$ ipython --no-banner

In [1]: import numpy as np

In [2]: np.set_printoptions(precision=2, suppress=True, linewidth=120)

In [3]: mat = np.loadtxt("dump.csv", delimiter=",")

In [4]: mat
Out[4]: 
array([[ 3.,  3.,  3.],
       [ 2.,  0., -1.],
       [ 1., -1., -1.],
       [ 0.,  0.,  0.],
       [ 0.,  0.,  0.],
       [ 3.,  3.,  3.],
       [ 0.,  0.,  0.],
       [ 0.,  0.,  0.],
       [ 0.,  0.,  0.],
       [ 0.,  0.,  0.],
       [ 3.,  3.,  3.],
       [ 2.,  0., -1.],
       [-1., -1.,  0.],
       [-1., -1.,  0.],
       [ 3.,  3.,  3.],
       [ 2.,  0., -1.],
       [ 2.,  0., -1.],
       [ 2.,  0., -1.],
       [ 0.,  0.,  0.],
       [ 4.,  2.,  2.],
       [ 0.,  0.,  0.],
       [-1., -1.,  0.],
       [ 0.,  0.,  0.],
       [-1., -1.,  0.],
       [ 3.,  3.,  3.]])

In [5]: C2 = np.cov(mat, rowvar=False)

In [6]: np.argsort(-mat.std(axis=0).round(6), kind="stable")
Out[6]: array([0, 2, 1])

In [7]: np.round(np.polyfit(mat[:, 1], mat[:, 2], 1), 2) + 0
Out[7]: array([0.93, 0.  ])

In [8]: np.argwhere(np.triu(np.abs(np.corrcoef(mat.T)) > 0.8, 1))
Out[8]: 
array([[0, 1],
       [1, 2]])

In [9]: round(np.corrcoef(mat[:, 1], mat[:, 2])[0, 1], 2)
Out[9]: np.float64(0.91)

In [10]: mat.std(axis=0)
Out[10]: array([1.54, 1.39, 1.42])

In [11]: proj = mat @ np.linalg.solve(mat.T @ mat, mat.T)

In [12]: round(float(np.trace(proj)), 2)
Out[12]: 3.0

In [13]: np.diag(proj)
Out[13]: 
array([0.17, 0.16, 0.25, 0.  , 0.  , 0.17, 0.  , 0.  , 0.  , 0.  , 0.17, 0.16, 0.19, 0.19, 0.17, 0.16, 0.16, 0.16,
       0.  , 0.34, 0.  , 0.19, 0.  , 0.19, 0.17])

In [14]: np.round(proj @ mat[:, 1], 2) + 0
Out[14]: 
array([ 3.,  0., -1.,  0.,  0.,  3.,  0.,  0.,  0.,  0.,  3.,  0., -1., -1.,  3.,  0.,  0.,  0.,  0.,  2.,  0., -1.,
        0., -1.,  3.])

In [15]: np.allclose(proj @ proj, proj)
Out[15]: True

In [16]: idx = mat[:, 2] > np.median(mat[:, 2])

In [17]: u = mat[idx].mean(axis=0) - mat[~idx].mean(axis=0)

In [18]: np.argsort(-np.abs(u).round(6), kind="stable")
Out[18]: array([2, 1, 0])

In [19]: u
Out[19]: array([2.8 , 3.1 , 3.15])

In [20]: idx.astype(int)
Out[20]: array([1, 0, 0, 0, 0, 1, 0, 0, 0, 0, 1, 0, 0, 0, 1, 0, 0, 0, 0, 1, 0, 0, 0, 0, 1])

In [21]: E = np.load("case14.npy")

In [22]: E
Out[22]: 
array([[0, 3, 4, 3, 3, 8, 7],
       [3, 0, 3, 4, 3, 3, 8],
       [4, 3, 0, 3, 4, 3, 3],
       [3, 4, 3, 0, 3, 4, 3],
       [3, 3, 4, 3, 0, 3, 4],
       [8, 3, 3, 4, 3, 0, 3],
       [7, 8, 3, 3, 4, 3, 0]])

In [23]: vals, evecs = np.linalg.eigh(E)

In [24]: np.unique(vals.round(6) + 0, return_counts=True)[1]
Out[24]: array([1, 1, 1, 1, 1, 1, 1])

In [25]: np.linalg.eigvalsh(E + -2 * np.eye(7))
Out[25]: array([-12.49,  -8.76,  -5.97,  -4.31,  -2.8 ,  -1.54,  21.88])

In [26]: np.abs(evecs[:, -1]).round(6).argmax()
Out[26]: np.int64(0)

In [27]: vals
Out[27]: array([-10.49,  -6.76,  -3.97,  -2.31,  -0.8 ,   0.46,  23.88])

In [28]: np.linalg.svd(E, compute_uv=False)
Out[28]: array([23.88, 10.49,  6.76,  3.97,  2.31,  0.8 ,  0.46])

In [29]: x = np.array([6, 2, -9, 8, -4, -4, 8])

In [30]: y = E @ x

In [31]: beta, lr = np.zeros(7), 1 / np.linalg.norm(E, 2) ** 2

In [32]: for i in range(3):
    ...:     beta -= lr * E.T @ (E @ beta - y)
    ...:     if i % 1 == 0: print(i, round(np.linalg.norm(E @ beta - y), 2))
    ...: 
0 65.17
1 60.13
2 55.61

In [33]: round(np.linalg.cond(E), 2)
Out[33]: np.float64(52.29)

In [34]: beta
Out[34]: array([2.91, 0.62, 0.84, 2.12, 1.29, 0.07, 2.03])

In [35]: T = np.stack([mat, 2 * mat, mat[::-1]])

In [36]: np.einsum("bij,cij->bc", T, T)
Out[36]: 
array([[195., 390., 150.],
       [390., 780., 300.],
       [150., 300., 195.]])

In [37]: (T @ mat.T).shape
Out[37]: (3, 25, 25)

In [38]: T.sum(axis=0)
Out[38]: 
array([[12., 12., 12.],
       [ 5., -1., -3.],
       [ 3., -3., -3.],
       [-1., -1.,  0.],
       [ 0.,  0.,  0.],
       [13., 11., 11.],
       [ 0.,  0.,  0.],
       [ 2.,  0., -1.],
       [ 2.,  0., -1.],
       [ 2.,  0., -1.],
       [12., 12., 12.],
       [ 5., -1., -3.],
       [-4., -4.,  0.],
       [-1., -3., -1.],
       [12., 12., 12.],
       [ 6.,  0., -3.],
       [ 6.,  0., -3.],
       [ 6.,  0., -3.],
       [ 0.,  0.,  0.],
       [15.,  9.,  9.],
       [ 0.,  0.,  0.],
       [-3., -3.,  0.],
       [ 1., -1., -1.],
       [-1., -3., -1.],
       [12., 12., 12.]])

In [39]: vals, evecs = np.linalg.eigh(E)

In [40]: x = np.array([-3, -1, 2, -2, 2, 2, 0])

In [41]: round(x @ E @ x / (x @ x), 2), round(vals[0], 2), np.round(vals[-1], 2)
Out[41]: (np.float64(-5.62), np.float64(-10.49), np.float64(23.88))

In [42]: (np.sign(evecs[:, -1].round(6)) == np.sign(evecs[0, -1].round(6))).astype(int)
Out[42]: array([1, 1, 1, 1, 1, 1, 1])

In [43]: x @ E @ x
Out[43]: np.int64(-146)

In [44]: rng = np.random.default_rng(117120)

In [45]: idx = rng.permutation(7)

In [46]: out = E[:, idx] * rng.choice([-1, 1], 7)

In [47]: out
Out[47]: 
array([[-7,  3,  8,  4, -3, -3,  0],
       [-8,  3,  3,  3,  0, -4,  3],
       [-3,  4,  3,  0, -3, -3,  4],
       [-3,  3,  4,  3, -4,  0,  3],
       [-4,  0,  3,  4, -3, -3,  3],
       [-3,  3,  0,  3, -3, -4,  8],
       [ 0,  4,  3,  3, -8, -3,  7]])

In [48]: Uu, _, Vh = np.linalg.svd(E.T @ out)

In [49]: np.round(Uu @ Vh, 2) + 0
Out[49]: 
array([[ 0.,  0.,  0.,  0.,  0.,  0.,  1.],
       [ 0.,  0.,  0.,  0., -1.,  0.,  0.],
       [ 0.,  0.,  0.,  1.,  0.,  0.,  0.],
       [ 0.,  0.,  0.,  0.,  0., -1.,  0.],
       [ 0.,  1.,  0.,  0.,  0.,  0.,  0.],
       [ 0.,  0.,  1.,  0.,  0.,  0.,  0.],
       [-1.,  0.,  0.,  0.,  0.,  0.,  0.]])

In [50]: M = np.load("w.npy")

In [51]: M
Out[51]: 
array([[5, 4, 5, 4, 0, 4, 3, 4],
       [4, 4, 4, 2, 0, 2, 2, 4],
       [5, 4, 5, 4, 0, 4, 3, 4],
       [4, 2, 4, 5, 0, 5, 3, 2],
       [0, 0, 0, 0, 0, 0, 0, 0],
       [4, 2, 4, 5, 0, 5, 3, 2],
       [3, 2, 3, 3, 0, 3, 2, 2],
       [4, 4, 4, 2, 0, 2, 2, 4]])

In [52]: # null space of dimension 6

In [53]: np.flatnonzero(np.linalg.matrix_power((M != 0) + (M.T != 0) + np.eye(8), 8)[0])
Out[53]: array([0, 1, 2, 3, 5, 6, 7])

In [54]: (np.linalg.matrix_power((M != 0) + (M.T != 0) + np.eye(8), 8) > 0).astype(int)
Out[54]: 
array([[1, 1, 1, 1, 0, 1, 1, 1],
       [1, 1, 1, 1, 0, 1, 1, 1],
       [1, 1, 1, 1, 0, 1, 1, 1],
       [1, 1, 1, 1, 0, 1, 1, 1],
       [0, 0, 0, 0, 1, 0, 0, 0],
       [1, 1, 1, 1, 0, 1, 1, 1],
       [1, 1, 1, 1, 0, 1, 1, 1],
       [1, 1, 1, 1, 0, 1, 1, 1]])

In [55]: np.round(np.sort(np.linalg.eigvals(M).real), 2) + 0
Out[55]: array([ 0.  ,  0.  ,  0.  ,  0.  ,  0.  ,  0.  ,  5.15, 24.85])

In [56]: np.round(np.linalg.det(M), 2)
Out[56]: np.float64(0.0)

In [57]: idx = rng.permutation(8)

In [58]: idx
Out[58]: array([1, 7, 2, 0, 3, 5, 4, 6])

In [59]: out = M[idx][:, idx]

In [60]: np.round(np.linalg.det(out), 2), round(float(np.linalg.det(M[idx])), 2)
Out[60]: (np.float64(0.0), 0.0)

In [61]: np.diag(out)
Out[61]: array([4, 4, 5, 5, 5, 5, 0, 2])

In [62]: out
Out[62]: 
array([[4, 4, 4, 4, 2, 2, 0, 2],
       [4, 4, 4, 4, 2, 2, 0, 2],
       [4, 4, 5, 5, 4, 4, 0, 3],
       [4, 4, 5, 5, 4, 4, 0, 3],
       [2, 2, 4, 4, 5, 5, 0, 3],
       [2, 2, 4, 4, 5, 5, 0, 3],
       [0, 0, 0, 0, 0, 0, 0, 0],
       [2, 2, 3, 3, 3, 3, 0, 2]])

In [63]: F = np.loadtxt("out3.csv", delimiter=",")

In [64]: F
Out[64]: 
array([[ 0.,  2.,  0.,  2.,  4.,  4.,  0.,  0.,  0.,  0.],
       [ 5.,  1.,  4.,  2.,  1.,  1.,  0.,  0.,  0.,  0.],
       [ 0.,  4.,  4.,  4.,  4.,  3.,  0.,  0.,  0.,  0.],
       [ 1.,  4.,  5.,  3.,  5.,  5.,  0.,  0.,  0.,  0.],
       [ 3.,  5.,  0.,  2.,  3.,  0.,  0.,  0.,  0.,  0.],
       [ 2.,  4.,  4.,  4.,  2.,  4.,  0.,  0.,  0.,  0.],
       [ 0.,  0.,  0.,  0.,  0.,  0.,  5.,  2., -5., -1.],
       [ 0.,  0.,  0.,  0.,  0.,  0., -5.,  3.,  0.,  2.],
       [ 0.,  0.,  0.,  0.,  0.,  0.,  5., -4., -5., -1.],
       [ 0.,  0.,  0.,  0.,  0.,  0.,  4., -1., -4.,  3.]])

In [65]: idx = rng.permutation(10)

In [66]: idx
Out[66]: array([0, 8, 9, 5, 2, 1, 6, 7, 4, 3])

In [67]: out = F[idx][:, idx]

In [68]: np.sort(np.abs(np.linalg.eigvals(out)))
Out[68]: array([ 1.43,  2.76,  2.76,  3.75,  3.75,  3.84,  4.24,  5.92,  5.92, 16.91])

In [69]: out
Out[69]: 
array([[ 0.,  0.,  0.,  4.,  0.,  2.,  0.,  0.,  4.,  2.],
       [ 0., -5., -1.,  0.,  0.,  0.,  5., -4.,  0.,  0.],
       [ 0., -4.,  3.,  0.,  0.,  0.,  4., -1.,  0.,  0.],
       [ 2.,  0.,  0.,  4.,  4.,  4.,  0.,  0.,  2.,  4.],
       [ 0.,  0.,  0.,  3.,  4.,  4.,  0.,  0.,  4.,  4.],
       [ 5.,  0.,  0.,  1.,  4.,  1.,  0.,  0.,  1.,  2.],
       [ 0., -5., -1.,  0.,  0.,  0.,  5.,  2.,  0.,  0.],
       [ 0.,  0.,  2.,  0.,  0.,  0., -5.,  3.,  0.,  0.],
       [ 3.,  0.,  0.,  0.,  0.,  5.,  0.,  0.,  3.,  2.],
       [ 1.,  0.,  0.,  5.,  5.,  4.,  0.,  0.,  5.,  3.]])

In [70]: np.trace(out)
Out[70]: np.float64(21.0)

In [71]: np.allclose(out, F)
Out[71]: False

In [72]: np.diag(out)
Out[72]: array([ 0., -5.,  3.,  4.,  4.,  1.,  5.,  3.,  3.,  3.])

In [73]: K = np.loadtxt("arr.csv", delimiter=",")

In [74]: K
Out[74]: 
array([[ -1.3 ,   0.7 ,   1.51,   0.3 ,  -1.7 ],
       [ -0.4 ,   0.8 , -12.33,  -2.5 ,  -0.5 ],
       [ -1.2 ,   0.6 ,   6.51,   1.3 ,  -0.2 ],
       [ -0.8 ,  -1.4 ,  -0.97,  -0.2 ,   1.1 ],
       [ -0.8 ,  -1.2 ,   1.36,   0.3 ,   0.  ],
       [  1.3 ,   0.  ,   0.57,   0.1 ,   1.4 ],
       [  0.9 ,   0.8 ,   1.86,   0.4 ,   0.1 ],
       [  1.7 ,  -1.1 ,   2.29,   0.5 ,   1.  ],
       [ -0.1 ,  -0.5 ,   2.16,   0.4 ,   0.3 ],
       [ -0.3 ,   1.2 ,   1.72,   0.3 ,   0.6 ],
       [  3.1 ,  -0.2 ,  -2.19,  -0.4 ,   0.3 ],
       [  1.6 ,   0.3 ,   8.71,   1.7 ,  -1.1 ],
       [  0.6 ,   0.4 ,  -7.54,  -1.5 ,   0.8 ],
       [ -3.1 ,  -0.6 ,   1.97,   0.3 ,  -1.6 ],
       [  0.4 ,   1.8 ,   1.77,   0.4 ,   1.9 ],
       [ -0.7 ,   0.2 ,   8.07,   1.6 ,  -0.4 ],
       [ -1.9 ,  -0.1 ,   4.48,   0.9 ,   2.7 ],
       [ -0.1 ,   0.4 ,  -7.26,  -1.4 ,   1.1 ],
       [ -0.9 ,  -2.  ,  -9.76,  -2.  ,   1.6 ],
       [ -1.5 ,   1.9 ,  -4.69,  -1.  ,   1.9 ]])

In [75]: u = np.array([3, 2])

In [76]: np.correlate(F[1], F[6], "full")
Out[76]: 
array([ -5., -26.,   1.,   5.,   2.,  18.,   7.,   7.,   5.,   0.,   0.,   0.,   0.,   0.,   0.,   0.,   0.,   0.,
         0.])

In [77]: np.array([np.convolve(row, u, "same") for row in F])
Out[77]: 
array([[  0.,   6.,   4.,   6.,  16.,  20.,   8.,   0.,   0.,   0.],
       [ 15.,  13.,  14.,  14.,   7.,   5.,   2.,   0.,   0.,   0.],
       [  0.,  12.,  20.,  20.,  20.,  17.,   6.,   0.,   0.,   0.],
       [  3.,  14.,  23.,  19.,  21.,  25.,  10.,   0.,   0.,   0.],
       [  9.,  21.,  10.,   6.,  13.,   6.,   0.,   0.,   0.,   0.],
       [  6.,  16.,  20.,  20.,  14.,  16.,   8.,   0.,   0.,   0.],
       [  0.,   0.,   0.,   0.,   0.,   0.,  15.,  16., -11., -13.],
       [  0.,   0.,   0.,   0.,   0.,   0., -15.,  -1.,   6.,   6.],
       [  0.,   0.,   0.,   0.,   0.,   0.,  15.,  -2., -23., -13.],
       [  0.,   0.,   0.,   0.,   0.,   0.,  12.,   5., -14.,   1.]])

In [78]: np.polyval(u, F[1])
Out[78]: array([17.,  5., 14.,  8.,  5.,  5.,  2.,  2.,  2.,  2.])

In [79]: np.convolve(F[1], u)
Out[79]: array([15., 13., 14., 14.,  7.,  5.,  2.,  0.,  0.,  0.,  0.])
